$ ipython --no-banner

In [1]: import numpy as np

In [2]: np.set_printoptions(suppress=True, linewidth=160)

In [3]: def tidy(a):
   ...:     return np.round(a, 2) + 0
   ...: 

In [4]: F = np.loadtxt("case14.csv", delimiter=",")

In [5]: F
Out[5]: 
array([[ 0.,  0.,  0.,  0.],
       [ 4.,  0.,  0.,  0.],
       [ 0.,  0.,  0.,  0.],
       [12.,  0.,  8.,  0.]])

In [6]: # columns 1 and 3 are equal

In [7]: left, sig, Vh = np.linalg.svd(F)

In [8]: vecs = Vh[:(sig > 1e-8).sum()]

In [9]: rng = np.random.default_rng(1928)

In [10]: x0 = F[1] + 3 * F[3] + rng.integers(2) * np.eye(4)[2]

In [11]: x0
Out[11]: array([40.,  0., 25.,  0.])

In [12]: tidy(vecs.T @ vecs)
Out[12]: 
array([[1., 0., 0., 0.],
       [0., 0., 0., 0.],
       [0., 0., 1., 0.],
       [0., 0., 0., 0.]])

In [13]: np.linalg.matrix_rank(np.vstack([F, x0]))
Out[13]: np.int64(2)

In [14]: np.allclose(vecs.T @ vecs @ x0, x0)
Out[14]: True

In [15]: arr = np.load("a.npy")

In [16]: arr
Out[16]: 
array([[ 4, -3,  0, -1],
       [-3,  4,  0,  3],
       [ 0,  0,  2, -4],
       [-1,  3, -4,  4]])

In [17]: # equal to its transpose

In [18]: x0 = np.array([4, -2, -1, 0])

In [19]: rhs = arr @ x0

In [20]: rhs
Out[20]: array([ 22, -20,  -2,  -6])

In [21]: tidy(np.linalg.solve(arr, rhs))
Out[21]: array([ 4., -2., -1.,  0.])

In [22]: out = arr[0, 0] * arr[1:] - np.outer(arr[1:, 0], arr[0])

In [23]: out
Out[23]: 
array([[  0,   7,   0,   9],
       [  0,   0,   8, -16],
       [  0,   9, -16,  15]])

In [24]: np.linalg.matrix_rank(out), np.linalg.matrix_rank(arr)
Out[24]: (np.int64(3), np.int64(4))

In [25]: arr[:, 0] / arr[0, 0]
Out[25]: array([ 1.  , -0.75,  0.  , -0.25])

In [26]: evals, vecs = np.linalg.eigh(arr)

In [27]: x0 = np.array([-5, -6, 4, -3])

In [28]: x0 @ arr @ x0
Out[28]: np.int64(306)

In [29]: tidy(vecs * np.maximum(evals, 0) @ vecs.T)
Out[29]: 
array([[ 4.01, -2.94, -0.1 , -1.09],
       [-2.94,  4.25, -0.45,  2.57],
       [-0.1 , -0.45,  2.81, -3.23],
       [-1.09,  2.57, -3.23,  4.74]])

In [30]: out = np.array([[3, 2], [3, -3], [-1, 0], [-2, -2]])

In [31]: np.linalg.matrix_rank(arr @ out)
Out[31]: np.int64(2)

In [32]: arr @ out
Out[32]: 
array([[  5,  19],
       [ -3, -24],
       [  6,   8],
       [  2, -19]])

In [33]: out.T @ arr.T
Out[33]: 
array([[  5,  -3,   6,   2],
       [ 19, -24,   8, -19]])

In [34]: np.vstack([arr, out.T]).shape
Out[34]: (6, 4)

In [35]: np.einsum("ij->j", arr)
Out[35]: array([ 0,  4, -2,  2])

In [36]: np.einsum("ik,kj->ij", arr, out)
Out[36]: 
array([[  5,  19],
       [ -3, -24],
       [  6,   8],
       [  2, -19]])

In [37]: np.einsum("ij,ij->i", arr, arr)
Out[37]: array([26, 34, 20, 42])

In [38]: out = np.array([[0.1], [0.2]])

In [39]: basis = np.array([[0.4, -1.7, -1.7, 0.1]])

In [40]: M = out @ basis

In [41]: tidy(M)
Out[41]: 
array([[ 0.04, -0.17, -0.17,  0.01],
       [ 0.08, -0.34, -0.34,  0.02]])

In [42]: # columns 1 and 2 are equal

In [43]: x0 = np.array([-1, -1, 1, 2])

In [44]: (M @ x0).argmax()
Out[44]: np.int64(0)

In [45]: tidy(np.einsum("ij,j->i", M, x0))
Out[45]: array([-0.02, -0.04])

In [46]: tidy((M * x0).sum(axis=1))
Out[46]: array([-0.02, -0.04])

In [47]: np.linalg.norm(M @ x0) <= np.linalg.norm(M, 2) * np.linalg.norm(x0) + 1e-9
Out[47]: np.True_

In [48]: theta = np.radians(45)

In [49]: Rm = np.eye(4)

In [50]: Rm[2, 2] = Rm[0, 0] = np.cos(theta)

In [51]: Rm[2, 0], Rm[0, 2] = -np.sin(theta), np.sin(theta)

In [52]: tidy(Rm)
Out[52]: 
array([[ 0.71,  0.  ,  0.71,  0.  ],
       [ 0.  ,  1.  ,  0.  ,  0.  ],
       [-0.71,  0.  ,  0.71,  0.  ],
       [ 0.  ,  0.  ,  0.  ,  1.  ]])

In [53]: out = M @ Rm.T

In [54]: tidy(np.linalg.svd(M, compute_uv=False)), tidy(np.linalg.svd(out, compute_uv=False))
Out[54]: (array([0.55, 0.  ]), array([0.55, 0.  ]))

In [55]: np.allclose(np.linalg.norm(M, axis=1), np.linalg.norm(out, axis=1))
Out[55]: True

In [56]: tidy(np.abs(out - M).max(axis=0))
Out[56]: array([0.26, 0.  , 0.04, 0.  ])

In [57]: G = Rm.T @ Rm

In [58]: tidy(G)
Out[58]: 
array([[1., 0., 0., 0.],
       [0., 1., 0., 0.],
       [0., 0., 1., 0.],
       [0., 0., 0., 1.]])

In [59]: np.trace(G), (Rm ** 2).sum()
Out[59]: (np.float64(4.0), np.float64(4.0))

In [60]: np.allclose(G, G.T)
Out[60]: True

In [61]: tidy(np.linalg.eigvalsh(G)[::-1])
Out[61]: array([1., 1., 1., 1.])

In [62]: np.linalg.matrix_rank(G)
Out[62]: np.int64(4)

In [63]: rk = np.linalg.matrix_rank(M)

In [64]: rk
Out[64]: np.int64(1)

In [65]: null = np.linalg.svd(M)[2][rk:].T

In [66]: np.allclose(M @ null, 0)
Out[66]: True

In [67]: tidy(null @ null.T)
Out[67]: 
array([[ 0.97,  0.11,  0.11, -0.01],
       [ 0.11,  0.51, -0.49,  0.03],
       [ 0.11, -0.49,  0.51,  0.03],
       [-0.01,  0.03,  0.03,  1.  ]])

In [68]: X = np.array([[0.02, -0.02, -0.01],
    ...:     [-0.58, -1.25, 2.38],
    ...:     [-0.39, -0.77, 1.62],
    ...:     [-0.41, -0.83, 1.61],
    ...:     [0.01, -0.01, -0.03],
    ...:     [0.24, 0.43, -0.81],
    ...:     [0.21, 0.42, -0.79],
    ...:     [0.59, 1.17, -2.43],
    ...:     [-0.6, -1.19, 2.4],
    ...:     [-0.42, -0.78, 1.58],
    ...:     [-0.57, -1.22, 2.39],
    ...:     [-0.43, -0.83, 1.61],
    ...:     [0.41, 0.8, -1.63]])

In [69]: F @ F
Out[69]: 
array([[0., 0., 0., 0.],
       [0., 0., 0., 0.],
       [0., 0., 0., 0.],
       [0., 0., 0., 0.]])

In [70]: np.linalg.matrix_rank(F - F[0, 0] * np.eye(4))
Out[70]: np.int64(2)

In [71]: np.prod(np.diag(F)), tidy(np.linalg.det(F))
Out[71]: (np.float64(0.0), np.float64(0.0))

In [72]: G = np.cov(X, rowvar=False)

In [73]: np.argsort(-X.std(axis=0).round(6), kind="stable")
Out[73]: array([2, 1, 0])

In [74]: G.shape
Out[74]: (3, 3)

In [75]: tidy(np.corrcoef(X[:, 1], X[:, 0])[0, 1])
Out[75]: np.float64(1.0)

In [76]: hat = X @ np.linalg.solve(X.T @ X, X.T)

In [77]: tidy(np.linalg.eigvalsh(hat))
Out[77]: array([0., 0., 0., 0., 0., 0., 0., 0., 0., 0., 1., 1., 1.])

In [78]: tidy(np.trace(hat))
Out[78]: np.float64(3.0)

In [79]: u = np.array([3, 3, -3]) + 0.5

In [80]: m1 = np.eye(3) - 2 * np.outer(u, u) / (u @ u)

In [81]: tidy(m1)
Out[81]: 
array([[ 0.2 , -0.8 ,  0.57],
       [-0.8 ,  0.2 ,  0.57],
       [ 0.57,  0.57,  0.59]])

In [82]: tidy(np.linalg.norm(m1, axis=0))
Out[82]: array([1., 1., 1.])

In [83]: tidy(m1[:, 1] @ m1[:, 2])
Out[83]: np.float64(0.0)

In [84]: tidy(m1.T @ m1)
Out[84]: 
array([[1., 0., 0.],
       [0., 1., 0.],
       [0., 0., 1.]])

In [85]: tidy(np.linalg.svd(m1, compute_uv=False))
Out[85]: array([1., 1., 1.])

In [86]: x0 = np.array([2, 0, -1])

In [87]: tidy(m1.T @ (m1 @ x0))
Out[87]: array([ 2.,  0., -1.])

In [88]: 3 - np.linalg.matrix_rank(m1 - np.eye(3), tol=1e-8)
Out[88]: np.int64(2)

In [89]: tidy(np.abs(np.linalg.eigvals(m1)))
Out[89]: array([1., 1., 1.])

In [90]: tidy(np.linalg.norm(x0)), tidy(np.linalg.norm(m1 @ x0))
Out[90]: (np.float64(2.24), np.float64(2.24))

In [91]: tidy(np.linalg.inv(m1))
Out[91]: 
array([[ 0.2 , -0.8 ,  0.57],
       [-0.8 ,  0.2 ,  0.57],
       [ 0.57,  0.57,  0.59]])

In [92]: tidy(np.linalg.det(m1))
Out[92]: np.float64(-1.0)

In [93]: feats = np.load("sample15.npy")

In [94]: feats
Out[94]: 
array([[  4,   5,  -8,   7],
       [  1,  -6,  -7,   7],
       [ -7,   9,   8,   7],
       [  7, -13, -29,  28]])

In [95]: x0 = np.array([1, 0, 1, 2])

In [96]: (feats * x0).sum(axis=1)
Out[96]: array([10,  8, 15, 34])

In [97]: np.linalg.norm(feats @ x0) <= np.linalg.norm(feats, 2) * np.linalg.norm(x0) + 1e-9
Out[97]: np.True_

In [98]: np.sign((feats @ x0).round(6))
Out[98]: array([1, 1, 1, 1])

In [99]: feats @ np.ones(4)
Out[99]: array([ 8., -5., 17., -7.])

In [100]: feats @ (2 * x0)
Out[100]: array([20, 16, 30, 68])

In [101]: feats * x0
Out[101]: 
array([[  4,   0,  -8,  14],
       [  1,   0,  -7,  14],
       [ -7,   0,   8,  14],
       [  7,   0, -29,  56]])

In [102]: evals, vecs = np.linalg.eigh(m1)

In [103]: x0 = np.array([0, 1, -2])

In [104]: tidy(vecs * np.abs(evals) @ vecs.T)
Out[104]: 
array([[1., 0., 0.],
       [0., 1., 0.],
       [0., 0., 1.]])

In [105]: tidy(np.linalg.eigvalsh(m1[1:, 1:]))
Out[105]: array([-0.2,  1. ])

In [106]: tidy(vecs * np.maximum(evals, 0) @ vecs.T)
Out[106]: 
array([[ 0.6 , -0.4 ,  0.28],
       [-0.4 ,  0.6 ,  0.28],
       [ 0.28,  0.28,  0.8 ]])

In [107]: tidy(x0 @ m1 @ x0)
Out[107]: np.float64(0.3)

In [108]: out = np.array([[1, 1], [1, -1]])

In [109]: mat = np.kron(out, np.kron(out, out))[rng.permutation(8)][:3]

In [110]: mat
Out[110]: 
array([[ 1,  1,  1,  1, -1, -1, -1, -1],
       [ 1,  1, -1, -1,  1,  1, -1, -1],
       [ 1, -1,  1, -1, -1,  1, -1,  1]])

In [111]: out = mat[0, 0] * mat[1:] - np.outer(mat[1:, 0], mat[0])

In [112]: out
Out[112]: 
array([[ 0,  0, -2, -2,  2,  2,  0,  0],
       [ 0, -2,  0, -2,  0,  2,  0,  2]])

In [113]: np.linalg.matrix_rank(out), np.linalg.matrix_rank(mat)
Out[113]: (np.int64(2), np.int64(3))

In [114]: mat[:, 0] / mat[0, 0]
Out[114]: array([1., 1., 1.])

In [115]: K = np.loadtxt("arr.csv", delimiter=",")

In [116]: K
Out[116]: 
array([[-0.7, -2. , -2. ],
       [-2. ,  0.3, -2. ],
       [-1. , -2. , -1.7]])

In [117]: tidy(K - K[0])
Out[117]: 
array([[ 0. ,  0. ,  0. ],
       [-1.3,  2.3,  0. ],
       [-0.3,  0. ,  0.3]])

In [118]: np.abs(K).max()
Out[118]: np.float64(2.0)

In [119]: tidy(np.diff(K, axis=0))
Out[119]: 
array([[-1.3,  2.3,  0. ],
       [ 1. , -2.3,  0.3]])

In [120]: tidy(K.mean(axis=0))
Out[120]: array([-1.23, -1.23, -1.9 ])

In [121]: tidy(np.linalg.norm(K))
Out[121]: np.float64(4.95)

In [122]: np.zeros(3, 3)
TypeError: Cannot interpret '3' as a data type
